% ipython --no-banner

In [1]: import numpy as np

In [2]: from numpy import linalg as LA

In [3]: np.set_printoptions(precision=2, suppress=True, linewidth=200)

In [4]: rnd = lambda a: np.round(a, 2) + 0

In [5]: F = np.load("arr.npy")

In [6]: F
Out[6]: 
array([[-0.4 ,  1.4 , -1.24,  0.9 ],
       [ 0.6 ,  1.  ,  2.58, -0.9 ],
       [ 0.6 , -0.3 , -0.86,  0.4 ],
       [ 0.4 , -2.  ,  1.69, -0.9 ],
       [-1.6 , -0.3 ,  0.19,  0.1 ],
       [ 1.  ,  1.3 ,  4.18, -2.  ],
       [ 0.8 ,  0.8 , -0.91,  0.5 ],
       [ 0.5 , -0.9 , -3.45,  1.7 ],
       [-1.4 ,  0.  ,  0.52, -0.5 ],
       [-1.7 ,  2.4 , -2.16,  1.1 ],
       [-0.3 ,  1.2 , -1.32,  0.8 ],
       [ 1.1 ,  0.8 , -0.54,  0.3 ],
       [-0.7 ,  0.9 ,  3.71, -1.7 ],
       [ 0.  ,  0.  , -2.48,  1.1 ],
       [-1.8 ,  0.9 , -1.36,  0.6 ],
       [-1.  , -0.5 , -1.25,  0.4 ],
       [-0.7 ,  0.3 ,  1.31, -0.8 ],
       [-1.6 ,  0.  , -1.79,  0.6 ],
       [-0.3 ,  1.2 , -0.97,  0.6 ],
       [ 0.8 ,  1.5 ,  1.98, -1.  ],
       [ 0.6 ,  1.7 ,  0.75, -0.4 ],
       [ 0.6 , -1.5 , -0.97,  0.5 ],
       [ 0.2 , -0.2 ,  0.78, -0.6 ],
       [-1.4 , -0.2 , -2.31,  1.3 ],
       [-0.4 ,  0.  ,  1.6 , -0.8 ],
       [-0.2 ,  1.  , -0.22,  0.1 ],
       [-0.2 , -1.  ,  0.36, -0.3 ],
       [ 0.3 , -0.6 , -1.59,  0.6 ],
       [ 1.5 ,  0.6 , -2.57,  1.5 ],
       [-0.5 , -0.7 ,  2.28, -1.2 ],
       [-0.4 ,  1.7 , -0.35,  0.1 ],
       [-0.6 , -0.9 ,  1.09, -0.4 ],
       [ 1.1 ,  1.7 , -2.07,  1.2 ],
       [-2.1 ,  1.2 ,  3.15, -1.4 ],
       [ 0.3 ,  1.3 ,  2.12, -0.8 ],
       [ 0.  ,  0.5 , -2.18,  1.4 ],
       [-1.7 ,  0.5 , -1.52,  0.8 ],
       [ 0.6 ,  0.5 ,  0.98, -0.4 ],
       [ 0.6 ,  0.5 ,  3.07, -1.6 ],
       [ 0.8 ,  0.1 , -0.94,  0.4 ],
       [-0.1 ,  1.  ,  1.15, -0.2 ],
       [-0.7 , -0.2 , -0.71,  0.2 ],
       [ 0.9 ,  0.3 , -0.49,  0.3 ],
       [ 0.5 ,  1.  ,  2.48, -1.3 ],
       [-2.2 , -2.2 , -3.25,  1.6 ]])

In [7]: cen = (F - F.mean(axis=0)) / F.std(axis=0)

In [8]: np.argwhere(np.abs(cen) > 2)
Out[8]: 
array([[ 3,  1],
       [ 5,  2],
       [ 5,  3],
       [ 9,  1],
       [33,  0],
       [44,  0],
       [44,  1]])

In [9]: rnd(cen.std(axis=0))
Out[9]: array([1., 1., 1., 1.])

In [10]: c = LA.lstsq(np.delete(cen, 3, axis=1), cen[:, 3])[0]

In [11]: rnd(1 - np.var(cen[:, 3] - np.delete(cen, 3, axis=1) @ c))
Out[11]: np.float64(0.98)

In [12]: out = np.c_[F[:, :1] @ np.array([[4]]), np.array([0, -1, 0, 2, 2, -1, 2, -1, -2, -2, -1, 1, 2, 2, 1, 2, -2, -1, 1, 0, 0, -1, -1, -2, 0, -2, 0, 1, -1, 1, 1, 2, 2, 2, 0, 1, 1, 0, 1, 1, 0, 0, -1, -2, -1])]

In [13]: out
Out[13]: 
array([[-1.6,  0. ],
       [ 2.4, -1. ],
       [ 2.4,  0. ],
       [ 1.6,  2. ],
       [-6.4,  2. ],
       [ 4. , -1. ],
       [ 3.2,  2. ],
       [ 2. , -1. ],
       [-5.6, -2. ],
       [-6.8, -2. ],
       [-1.2, -1. ],
       [ 4.4,  1. ],
       [-2.8,  2. ],
       [ 0. ,  2. ],
       [-7.2,  1. ],
       [-4. ,  2. ],
       [-2.8, -2. ],
       [-6.4, -1. ],
       [-1.2,  1. ],
       [ 3.2,  0. ],
       [ 2.4,  0. ],
       [ 2.4, -1. ],
       [ 0.8, -1. ],
       [-5.6, -2. ],
       [-1.6,  0. ],
       [-0.8, -2. ],
       [-0.8,  0. ],
       [ 1.2,  1. ],
       [ 6. , -1. ],
       [-2. ,  1. ],
       [-1.6,  1. ],
       [-2.4,  2. ],
       [ 4.4,  2. ],
       [-8.4,  2. ],
       [ 1.2,  0. ],
       [ 0. ,  1. ],
       [-6.8,  1. ],
       [ 2.4,  0. ],
       [ 2.4,  1. ],
       [ 3.2,  1. ],
       [-0.4,  0. ],
       [-2.8,  0. ],
       [ 3.6, -1. ],
       [ 2. , -2. ],
       [-8.8, -1. ]])

In [14]: LA.matrix_rank(np.c_[F, out])
Out[14]: np.int64(5)

In [15]: rnd(LA.norm(out - F @ LA.lstsq(F, out)[0], axis=0))
Out[15]: array([0.  , 8.82])

In [16]: LA.matrix_rank(out)
Out[16]: np.int64(2)

In [17]: rnd(LA.lstsq(F, out[:, 0])[0])
Out[17]: array([4., 0., 0., 0.])

In [18]: M = np.loadtxt("m.csv", delimiter=",")

In [19]: print(rnd(M))
[[ 0.33 -0.03  0.41 -0.48 -0.58  0.54 -0.95  0.   -0.51  0.44  0.3  -1.18 -0.19]
 [-0.47  0.35  0.34  0.46 -0.33  0.49  0.19  0.72  0.79  0.12 -1.06 -0.63  0.51]
 [-1.51 -0.08  0.13 -0.96  0.09  0.24  0.14 -0.35 -0.37 -0.55 -0.26 -0.1  -0.25]
 [ 0.09 -0.76  0.05  0.17  0.17  0.46  0.78 -0.3   0.82  0.16  0.27 -0.53 -1.18]
 [-0.09  0.41 -0.18 -0.13  0.27 -0.4  -0.8   0.98  0.66 -0.89  0.44 -0.11 -0.7 ]
 [ 0.33 -0.46 -0.58 -0.09  1.09  0.13 -0.58 -0.67  0.35 -0.47 -0.49 -0.62  0.63]
 [-0.42 -0.41 -1.24 -0.23  0.03  0.16  0.36  0.84 -0.12  0.54  0.69 -0.35  0.55]
 [ 0.33 -0.2   0.28 -0.64 -0.02  1.33 -0.21  0.2   0.54 -0.17  0.33  0.96  0.4 ]
 [ 0.42 -0.96 -0.24 -0.82 -0.49 -0.58 -0.17  0.46  0.07  0.2  -1.04  0.33 -0.33]
 [-0.47  0.61 -0.44 -0.15  0.23 -0.04 -0.7  -0.48  0.64  1.28 -0.17  0.42 -0.4 ]
 [-0.28 -0.3  -0.88  0.84 -1.1   0.42 -0.54 -0.48 -0.02 -0.58 -0.1   0.25 -0.19]
 [ 0.42  0.76 -0.4  -0.84 -0.8  -0.37  0.56 -0.61  0.71 -0.33  0.21 -0.36  0.35]
 [ 0.57  0.87 -0.73 -0.15  0.34  0.75  0.4   0.25 -0.72 -0.14 -0.67  0.   -0.69]]

In [20]: left, sig, Vh = LA.svd(M, full_matrices=False)

In [21]: rnd(sig / sig[0])
Out[21]: array([1., 1., 1., 1., 1., 1., 1., 1., 1., 1., 1., 1., 1.])

In [22]: (sig > 1e-8).sum()
Out[22]: np.int64(13)

In [23]: print(rnd(sig))
[2. 2. 2. 2. 2. 2. 2. 2. 2. 2. 2. 2. 2.]

In [24]: u = np.array([-3, 6, -6, -4, 8, 6, -7, -8, 9, 0, 6, 7, -1])

In [25]: out = M + np.outer(u, np.eye(13)[1])

In [26]: print(LA.matrix_rank(LA.inv(out) - LA.inv(M), tol=1e-8))
1

In [27]: print(rnd(LA.det(out) / LA.det(M)), rnd(1 + LA.solve(M, u)[1]))
2.19 2.19

In [28]: x0 = np.array([5, 1, 1, 5, 0, 1, 4, 6, 2, 2, 4, 4, 8])

In [29]: rhs = M @ x0

In [30]: rnd(rhs)
Out[30]: array([ -8.82,   5.36, -18.88,  -6.11,  -3.38,  -5.68,   8.36,   9.28,  -6.61,  -7.11,  -5.16,  -0.55,  -3.86])

In [31]: rnd(LA.solve(M.T, M[2]))
Out[31]: array([0., 0., 1., 0., 0., 0., 0., 0., 0., 0., 0., 0., 0.])

In [32]: rnd(LA.solve(M, rhs))
Out[32]: array([5., 1., 1., 5., 0., 1., 4., 6., 2., 2., 4., 4., 8.])

In [33]: print(rnd(LA.solve(M, rhs + M[:, 10])))
[5. 1. 1. 5. 0. 1. 4. 6. 2. 2. 5. 4. 8.]

In [34]: arr = 4 * np.eye(8) + np.eye(8, k=1)

In [35]: arr
Out[35]: 
array([[4., 1., 0., 0., 0., 0., 0., 0.],
       [0., 4., 1., 0., 0., 0., 0., 0.],
       [0., 0., 4., 1., 0., 0., 0., 0.],
       [0., 0., 0., 4., 1., 0., 0., 0.],
       [0., 0., 0., 0., 4., 1., 0., 0.],
       [0., 0., 0., 0., 0., 4., 1., 0.],
       [0., 0., 0., 0., 0., 0., 4., 1.],
       [0., 0., 0., 0., 0., 0., 0., 4.]])

In [36]: # triangular, det is the product of the diagonal

In [37]: th = np.radians(180)

In [38]: r_ = np.eye(8)

In [39]: r_[4, 4] = r_[5, 5] = np.cos(th)

In [40]: r_[4, 5], r_[5, 4] = -np.sin(th), np.sin(th)

In [41]: print(rnd(r_))
[[ 1.  0.  0.  0.  0.  0.  0.  0.]
 [ 0.  1.  0.  0.  0.  0.  0.  0.]
 [ 0.  0.  1.  0.  0.  0.  0.  0.]
 [ 0.  0.  0.  1.  0.  0.  0.  0.]
 [ 0.  0.  0.  0. -1.  0.  0.  0.]
 [ 0.  0.  0.  0.  0. -1.  0.  0.]
 [ 0.  0.  0.  0.  0.  0.  1.  0.]
 [ 0.  0.  0.  0.  0.  0.  0.  1.]]

In [42]: out = arr @ r_.T

In [43]: np.allclose(arr @ arr.T, out @ out.T)
Out[43]: True

In [44]: rnd(out)
Out[44]: 
array([[ 4.,  1.,  0.,  0.,  0.,  0.,  0.,  0.],
       [ 0.,  4.,  1.,  0.,  0.,  0.,  0.,  0.],
       [ 0.,  0.,  4.,  1.,  0.,  0.,  0.,  0.],
       [ 0.,  0.,  0.,  4., -1.,  0.,  0.,  0.],
       [ 0.,  0.,  0.,  0., -4., -1.,  0.,  0.],
       [ 0.,  0.,  0.,  0.,  0., -4.,  1.,  0.],
       [ 0.,  0.,  0.,  0.,  0.,  0.,  4.,  1.],
       [ 0.,  0.,  0.,  0.,  0.,  0.,  0.,  4.]])

In [45]: print(rnd(LA.det(r_)), np.trace(r_))
1.0 4.0

In [46]: np.allclose(LA.norm(arr, axis=1), LA.norm(out, axis=1))
Out[46]: True

In [47]: print(rnd(LA.svd(arr, compute_uv=False)), rnd(LA.svd(out, compute_uv=False)))
[4.95 4.8  4.57 4.26 3.92 3.58 3.28 3.07] [4.95 4.8  4.57 4.26 3.92 3.58 3.28 3.07]

In [48]: x0 = np.array([0, 1, -1, 1, 2, 1, -1, 1])

In [49]: rhs = arr @ x0

In [50]: c, lr = np.zeros(8), 1 / LA.norm(arr, 2) ** 2

In [51]: for i in range(12):
    ...:     c -= lr * arr.T @ (arr @ c - rhs)
    ...:     if i % 2 == 0: print(i, round(LA.norm(arr @ c - rhs), 2))
    ...: 
0 4.18
2 1.04
4 0.34
6 0.12
8 0.04
10 0.02

In [52]: print(rnd(c))
[ 0.  1. -1.  1.  2.  1. -1.  1.]

In [53]: rnd(LA.cond(arr))
Out[53]: np.float64(1.61)

In [54]: mat = np.array([[1, 0, 0, 0, 0],
    ...:     [1, 1, 0, 0, 0],
    ...:     [-2, -1, 1, 0, 0],
    ...:     [-2, -1, 2, 1, 0],
    ...:     [-1, -3, 0, 2, 1]])

In [55]: mat
Out[55]: 
array([[ 1,  0,  0,  0,  0],
       [ 1,  1,  0,  0,  0],
       [-2, -1,  1,  0,  0],
       [-2, -1,  2,  1,  0],
       [-1, -3,  0,  2,  1]])

In [56]: u = np.array([-9, -3, -7, -8, -1])

In [57]: out = mat + np.outer(u, np.eye(5)[0])

In [58]: print(out)
[[ -8.   0.   0.   0.   0.]
 [ -2.   1.   0.   0.   0.]
 [ -9.  -1.   1.   0.   0.]
 [-10.  -1.   2.   1.   0.]
 [ -2.  -3.   0.   2.   1.]]

In [59]: LA.matrix_rank(LA.inv(out) - LA.inv(mat), tol=1e-8)
Out[59]: np.int64(1)

In [60]: m1 = np.load("sample1.npy")

In [61]: m1
Out[61]: 
array([[ -3.45,   8.05,  -1.93,   2.29, -10.15,   2.26,  -3.24,   7.61,   2.17,  -7.4 ,   4.53],
       [  0.52,   4.06,   4.35,   3.81,  -3.84,   0.37,   0.5 ,   3.97,   0.18,  -4.85,   0.91],
       [ -2.1 ,   6.14,  -0.06,  -0.63, -17.98,   5.97,  -9.47,   6.19,   5.93,   2.84,   2.84],
       [  5.21,   2.1 ,  12.96,   6.73,  -7.21,   1.27,   1.04,   1.75,   1.04,   0.04,  -2.69],
       [ -4.45,   8.11,  -5.28,   1.08,  -7.44,   1.46,  -2.23,   8.44,   1.29,  -9.02,   5.68],
       [ -1.28,   5.3 ,   1.72,   3.08,  -7.32,   0.69,  -0.17,   6.27,   0.93,  -6.18,   2.81],
       [  5.16,   2.82,  12.16,   8.13,  -2.68,  -1.04,   4.33,   3.14,  -0.78,  -4.54,  -1.84],
       [  4.35,   1.55,  10.21,   5.94,  -3.91,  -0.32,   2.31,   1.73,  -0.03,  -2.5 ,  -2.17],
       [  0.22,   4.45,   0.95,   2.59,  -1.06,  -0.96,   1.8 ,   4.15,  -1.49,  -6.83,   1.97],
       [ -1.66,   6.93,   1.89,   1.89, -16.94,   4.77,  -7.22,   6.78,   5.26,   0.35,   3.17],
       [  2.34,   3.26,   7.73,   4.18, -10.99,   2.76,  -2.93,   3.32,   2.93,   2.07,  -1.11],
       [ -1.7 ,   5.65,  -2.27,   1.98,  -4.08,   0.18,   0.43,   6.18,  -0.71,  -7.82,   4.36],
       [ -3.68,   3.92,  -6.05,  -1.86,  -6.35,   1.35,  -4.68,   3.71,   1.52,  -1.6 ,   4.18]])

In [62]: rng = np.random.default_rng(8081)

In [63]: idx = rng.permutation(11)

In [64]: out = m1[:, idx] * rng.choice([-1, 1], 11)

In [65]: out
Out[65]: 
array([[ 7.4 , -3.24, -7.61, -1.93,  2.17,  2.29, -4.53, -2.26,  8.05, 10.15, -3.45],
       [ 4.85,  0.5 , -3.97,  4.35,  0.18,  3.81, -0.91, -0.37,  4.06,  3.84,  0.52],
       [-2.84, -9.47, -6.19, -0.06,  5.93, -0.63, -2.84, -5.97,  6.14, 17.98, -2.1 ],
       [-0.04,  1.04, -1.75, 12.96,  1.04,  6.73,  2.69, -1.27,  2.1 ,  7.21,  5.21],
       [ 9.02, -2.23, -8.44, -5.28,  1.29,  1.08, -5.68, -1.46,  8.11,  7.44, -4.45],
       [ 6.18, -0.17, -6.27,  1.72,  0.93,  3.08, -2.81, -0.69,  5.3 ,  7.32, -1.28],
       [ 4.54,  4.33, -3.14, 12.16, -0.78,  8.13,  1.84,  1.04,  2.82,  2.68,  5.16],
       [ 2.5 ,  2.31, -1.73, 10.21, -0.03,  5.94,  2.17,  0.32,  1.55,  3.91,  4.35],
       [ 6.83,  1.8 , -4.15,  0.95, -1.49,  2.59, -1.97,  0.96,  4.45,  1.06,  0.22],
       [-0.35, -7.22, -6.78,  1.89,  5.26,  1.89, -3.17, -4.77,  6.93, 16.94, -1.66],
       [-2.07, -2.93, -3.32,  7.73,  2.93,  4.18,  1.11, -2.76,  3.26, 10.99,  2.34],
       [ 7.82,  0.43, -6.18, -2.27, -0.71,  1.98, -4.36, -0.18,  5.65,  4.08, -1.7 ],
       [ 1.6 , -4.68, -3.71, -6.05,  1.52, -1.86, -4.18, -1.35,  3.92,  6.35, -3.68]])

In [66]: left, _, Vh = LA.svd(m1.T @ out)

In [67]: rnd(left @ Vh)
Out[67]: 
array([[ 0.,  0.,  0.,  0.,  0.,  0.,  0.,  0.,  0.,  0.,  1.],
       [ 0.,  0.,  0.,  0.,  0.,  0.,  0.,  0.,  1.,  0.,  0.],
       [ 0.,  0.,  0.,  1.,  0.,  0.,  0.,  0.,  0.,  0.,  0.],
       [ 0.,  0.,  0.,  0.,  0.,  1.,  0.,  0.,  0.,  0.,  0.],
       [ 0.,  0.,  0.,  0.,  0.,  0.,  0.,  0.,  0., -1.,  0.],
       [ 0.,  0.,  0.,  0.,  0.,  0.,  0., -1.,  0.,  0.,  0.],
       [ 0.,  1.,  0.,  0.,  0.,  0.,  0.,  0.,  0.,  0.,  0.],
       [ 0.,  0., -1.,  0.,  0.,  0.,  0.,  0.,  0.,  0.,  0.],
       [ 0.,  0.,  0.,  0.,  1.,  0.,  0.,  0.,  0.,  0.,  0.],
       [-1.,  0.,  0.,  0.,  0.,  0.,  0.,  0.,  0.,  0.,  0.],
       [ 0.,  0.,  0.,  0.,  0.,  0., -1.,  0.,  0.,  0.,  0.]])

In [68]: J = np.load("data.npy")

In [69]: J
Out[69]: 
array([[ 2,  0,  0,  0,  0,  0,  0,  0,  0,  0],
       [ 0, -3,  0,  0,  0,  0,  0,  0,  0,  0],
       [ 0,  0,  2,  0,  0,  0,  0,  0,  0,  0],
       [ 0,  0,  0, -3,  0,  0,  0,  0,  0,  0],
       [ 0,  0,  0,  0,  2,  0,  0,  0,  0,  0],
       [ 0,  0,  0,  0,  0,  3,  0,  0,  0,  0],
       [ 0,  0,  0,  0,  0,  0, -2,  0,  0,  0],
       [ 0,  0,  0,  0,  0,  0,  0, -2,  0,  0],
       [ 0,  0,  0,  0,  0,  0,  0,  0,  0,  0],
       [ 0,  0,  0,  0,  0,  0,  0,  0,  0, -1]])

In [70]: # looks like rank 9

In [71]: W1 = np.array([[2, -2],
    ...:     [-2, 1],
    ...:     [-2, -1],
    ...:     [-3, -2],
    ...:     [1, 3],
    ...:     [3, -1],
    ...:     [0, -3],
    ...:     [2, 1],
    ...:     [-2, -2],
    ...:     [2, 2]])

In [72]: c = np.array([-5, 4])

In [73]: hid = np.maximum(J @ W1 + c, 0)

In [74]: (hid > 0).astype(int)
Out[74]: 
array([[0, 0],
       [1, 1],
       [0, 1],
       [1, 1],
       [0, 1],
       [1, 1],
       [0, 1],
       [0, 1],
       [0, 1],
       [0, 1]])

In [75]: hid
Out[75]: 
array([[ 0,  0],
       [ 1,  1],
       [ 0,  2],
       [ 4, 10],
       [ 0, 10],
       [ 4,  1],
       [ 0, 10],
       [ 0,  2],
       [ 0,  4],
       [ 0,  2]])

In [76]: (hid > 0).mean(axis=0)
Out[76]: array([0.3, 0.9])

In [77]: C = np.array([[0, 2, 1], [0, 0, 0]])

In [78]: hid @ C
Out[78]: 
array([[0, 0, 0],
       [0, 2, 1],
       [0, 0, 0],
       [0, 8, 4],
       [0, 0, 0],
       [0, 8, 4],
       [0, 0, 0],
       [0, 0, 0],
       [0, 0, 0],
       [0, 0, 0]])

In [79]: (hid @ C).round(6).argmax(axis=1)
Out[79]: array([0, 1, 0, 1, 0, 1, 0, 0, 0, 0])
